$ python -q
>>> import numpy as np
>>> np.set_printoptions(suppress=True, linewidth=120)
>>> rd = lambda a: np.round(a, 2) + 0
>>> X = np.load("dump.npy")
>>> X
array([[1.  , 0.9 , 0.81, 0.73],
       [0.9 , 1.  , 0.9 , 0.81],
       [0.81, 0.9 , 1.  , 0.9 ],
       [0.73, 0.81, 0.9 , 1.  ]])
>>> # symmetric
>>> left, sig, Vt = np.linalg.svd(X)
>>> np.argmax(sig[:-1] / (sig[1:] + 1e-6)) + 1
np.int64(1)
>>> other = left[:, :1] @ np.diag(sig[:1]) @ Vt[:1]
>>> rd(np.abs(X - other).max())
np.float64(0.16)
>>> rd(np.linalg.norm(X - other) / np.linalg.norm(X))
np.float64(0.09)
>>> print(rd(np.linalg.norm(X - other, 2)), rd(sig[1]))
0.31 0.31
>>> rd(other)
array([[0.84, 0.88, 0.88, 0.84],
       [0.88, 0.93, 0.93, 0.88],
       [0.88, 0.93, 0.93, 0.88],
       [0.84, 0.88, 0.88, 0.84]])
>>> hat = np.triu(np.array([[-3, 3, 3, 4], [5, -5, -5, 5], [2, 4, 2, -2], [0, 3, -2, -2]]), 1) + np.eye(4)
>>> other = hat @ X @ np.linalg.inv(hat)
>>> rd(np.poly(other))
array([ 1.  , -4.  ,  1.72, -0.2 ,  0.01])
>>> print(np.linalg.matrix_rank(other))
4
>>> ev, evecs = np.linalg.eigh(X)
>>> x0 = np.array([-2, 8, 2, -9])
>>> rd(evecs * np.sqrt(ev) @ evecs.T)
array([[0.78, 0.44, 0.33, 0.28],
       [0.44, 0.72, 0.42, 0.33],
       [0.33, 0.42, 0.72, 0.44],
       [0.28, 0.33, 0.44, 0.78]])
>>> rd(evecs * np.abs(ev) @ evecs.T)
array([[1.  , 0.9 , 0.81, 0.73],
       [0.9 , 1.  , 0.9 , 0.81],
       [0.81, 0.9 , 1.  , 0.9 ],
       [0.73, 0.81, 0.9 , 1.  ]])
>>> rd(x0 @ X @ x0)
np.float64(23.76)
>>> rd(evecs * np.maximum(ev, 0) @ evecs.T)
array([[1.  , 0.9 , 0.81, 0.73],
       [0.9 , 1.  , 0.9 , 0.81],
       [0.81, 0.9 , 1.  , 0.9 ],
       [0.73, 0.81, 0.9 , 1.  ]])
>>> rd(x0 @ X @ x0 / (x0 @ x0)), rd(ev[0]), rd(ev[-1])
(np.float64(0.16), np.float64(0.06), np.float64(3.53))
>>> (X - X.T) / 2
array([[0., 0., 0., 0.],
       [0., 0., 0., 0.],
       [0., 0., 0., 0.],
       [0., 0., 0., 0.]])
>>> rd(np.linalg.matrix_power(X, 4))
array([[36.77, 38.65, 38.64, 36.77],
       [38.65, 40.61, 40.61, 38.64],
       [38.64, 40.61, 40.61, 38.65],
       [36.77, 38.64, 38.65, 36.77]])
>>> np.trace(X)
np.float64(4.0)
>>> X.inv()
Traceback (most recent call last):
  File "<python-input-27>", line 1, in <module>
    X.inv()
    ^^^^^
AttributeError: 'numpy.ndarray' object has no attribute 'inv'
>>> np.allclose(X, X.T)
True
>>> rd(np.abs(np.linalg.eigvals(X)).max())
np.float64(3.53)
>>> print((X + X.T) / 2)
[[1.   0.9  0.81 0.73]
 [0.9  1.   0.9  0.81]
 [0.81 0.9  1.   0.9 ]
 [0.73 0.81 0.9  1.  ]]
>>> rd(X @ X)
array([[3.  , 3.12, 3.09, 2.92],
       [3.12, 3.28, 3.26, 3.09],
       [3.09, 3.26, 3.28, 3.12],
       [2.92, 3.09, 3.12, 3.  ]])
>>> print(rd(np.sort(np.abs(np.linalg.eigvals(X)))))
[0.06 0.1  0.31 3.53]
>>> arr = 0.5 ** np.abs(np.subtract.outer(np.arange(3), np.arange(3)))
>>> print(arr)
[[1.   0.5  0.25]
 [0.5  1.   0.5 ]
 [0.25 0.5  1.  ]]
>>> r0 = np.array([0, 5])
>>> rd(np.correlate(arr[0], arr[2], "full"))
array([1.  , 1.  , 0.75, 0.25, 0.06])
>>> print(rd(np.cross(arr[0, :3], arr[2, :3])))
[ 0.38 -0.94  0.38]
>>> np.polyval(r0, arr[0])
array([5., 5., 5.])
>>> np.array([np.convolve(row, r0, "same") for row in arr])
array([[0.  , 5.  , 2.5 ],
       [0.  , 2.5 , 5.  ],
       [0.  , 1.25, 2.5 ]])
>>> rng = np.random.default_rng(15187)
>>> other = arr + rng.integers(-2, 3, (3, 1)) @ rng.integers(-2, 3, (1, 3))
>>> other
array([[1.  , 0.5 , 0.25],
       [0.5 , 1.  , 0.5 ],
       [2.25, 1.5 , 0.  ]])
>>> np.abs(other - arr).sum(axis=1)
array([0., 0., 4.])
>>> other - arr
array([[ 0.,  0.,  0.],
       [ 0.,  0.,  0.],
       [ 2.,  1., -1.]])
>>> J = np.array([[4.67, 0.6, 0.9],
...     [1.07, -0.2, 0.2],
...     [0.53, 0.9, 0.1],
...     [-7.99, -0.5, -1.6],
...     [1.53, -1.4, 0.3],
...     [4.42, -1.7, 0.9],
...     [-6.34, -0.4, -1.3],
...     [3.07, 0.3, 0.6],
...     [-2.43, -0.1, -0.5],
...     [-6.3, -0.6, -1.3],
...     [-1.8, -0.7, -0.4],
...     [-3.98, 0.8, -0.8],
...     [-3.47, 0.1, -0.7]])
>>> # column 0 dominates
>>> Xs = J - J.mean(axis=0)
>>> evecs = np.linalg.svd(Xs)[2][:2]
>>> other = Xs - Xs @ evecs.T @ evecs
>>> np.linalg.norm(other, axis=1).round(6).argmax()
np.int64(10)
>>> print(rd(other.std(axis=0)))
[0.   0.   0.01]
